$ ipython --no-banner

In [1]: import numpy as np

In [2]: np.set_printoptions(precision=2, suppress=True, linewidth=140)

In [3]: feats = np.load("w.npy")

In [4]: print(feats)
[[2 0 0 0]
 [0 3 0 0]
 [0 0 0 0]
 [0 0 0 3]]

In [5]: # symmetric

In [6]: print(round(float(np.linalg.det(feats.T)), 2))
0.0

In [7]: print(np.round(np.linalg.det(feats[::-1]), 2))
0.0

In [8]: print(np.linalg.eigvals(feats))
[2. 3. 0. 3.]

In [9]: print(np.einsum("ii->", feats))
8

In [10]: print(np.poly(feats))
[  1.  -8.  21. -18.   0.]

In [11]: print(np.linalg.norm(feats, axis=0))
[2. 3. 0. 3.]

In [12]: print(np.linalg.pinv(feats))
[[0.5  0.   0.   0.  ]
 [0.   0.33 0.   0.  ]
 [0.   0.   0.   0.  ]
 [0.   0.   0.   0.33]]

In [13]: print(feats.T @ feats)
[[4 0 0 0]
 [0 9 0 0]
 [0 0 0 0]
 [0 0 0 9]]

In [14]: print(np.linalg.svd(feats, compute_uv=False))
[3. 3. 2. 0.]

In [15]: rng = np.random.default_rng(424)

In [16]: z = rng.integers(0, 3, 7)

In [17]: J = (z[:, None] == z) * -3 + np.eye(7)

In [18]: print(J)
[[-2.  0. -3. -3.  0. -3.  0.]
 [ 0. -2.  0.  0. -3.  0.  0.]
 [-3.  0. -2. -3.  0. -3.  0.]
 [-3.  0. -3. -2.  0. -3.  0.]
 [ 0. -3.  0.  0. -2.  0.  0.]
 [-3.  0. -3. -3.  0. -2.  0.]
 [ 0.  0.  0.  0.  0.  0. -2.]]

In [19]: vals, vecs = np.linalg.eigh(J)

In [20]: print(np.round(vecs.T @ J @ vecs, 2) + 0)
[[-11.   0.   0.   0.   0.   0.   0.]
 [  0.  -5.   0.   0.   0.   0.   0.]
 [  0.   0.  -2.   0.   0.   0.   0.]
 [  0.   0.   0.   1.   0.   0.   0.]
 [  0.   0.   0.   0.   1.   0.   0.]
 [  0.   0.   0.   0.   0.   1.   0.]
 [  0.   0.   0.   0.   0.   0.   1.]]

In [21]: print(np.linalg.eigvalsh(J @ J))
[  1.   1.   1.   1.   4.  25. 121.]

In [22]: print(vals.sum(), np.trace(J))
-14.0 -14.0

In [23]: F = np.load("layer3.npy")

In [24]: print(F)
[[ 2  0  0  0  0  0]
 [ 1 -2  0  0  0  0]
 [-1  1  0  0  0  0]
 [ 0  0  2  0  0  0]
 [ 0  0  1 -2  0  0]
 [ 0  0 -1  1  0  0]
 [ 0  0  0  0  2  0]
 [ 0  0  0  0  1 -2]
 [ 0  0  0  0 -1  1]]

In [25]: x0 = np.array([1, 2, -1, -3, 0, 0])

In [26]: h = np.maximum(F @ x0, 0)

In [27]: print(np.flatnonzero(h > 1e-9))
[0 2 4]

In [28]: print(np.maximum(F @ x0, 0) - np.maximum(-F @ x0, 0))
[ 2 -3  1 -2  5 -2  0  0  0]

In [29]: print(F.T @ h)
[  3   1   5 -10   0   0]

In [30]: print(h)
[2 0 1 0 5 0 0 0 0]

In [31]: print(F * (h > 1e-9)[:, None])
[[ 2  0  0  0  0  0]
 [ 0  0  0  0  0  0]
 [-1  1  0  0  0  0]
 [ 0  0  0  0  0  0]
 [ 0  0  1 -2  0  0]
 [ 0  0  0  0  0  0]
 [ 0  0  0  0  0  0]
 [ 0  0  0  0  0  0]
 [ 0  0  0  0  0  0]]
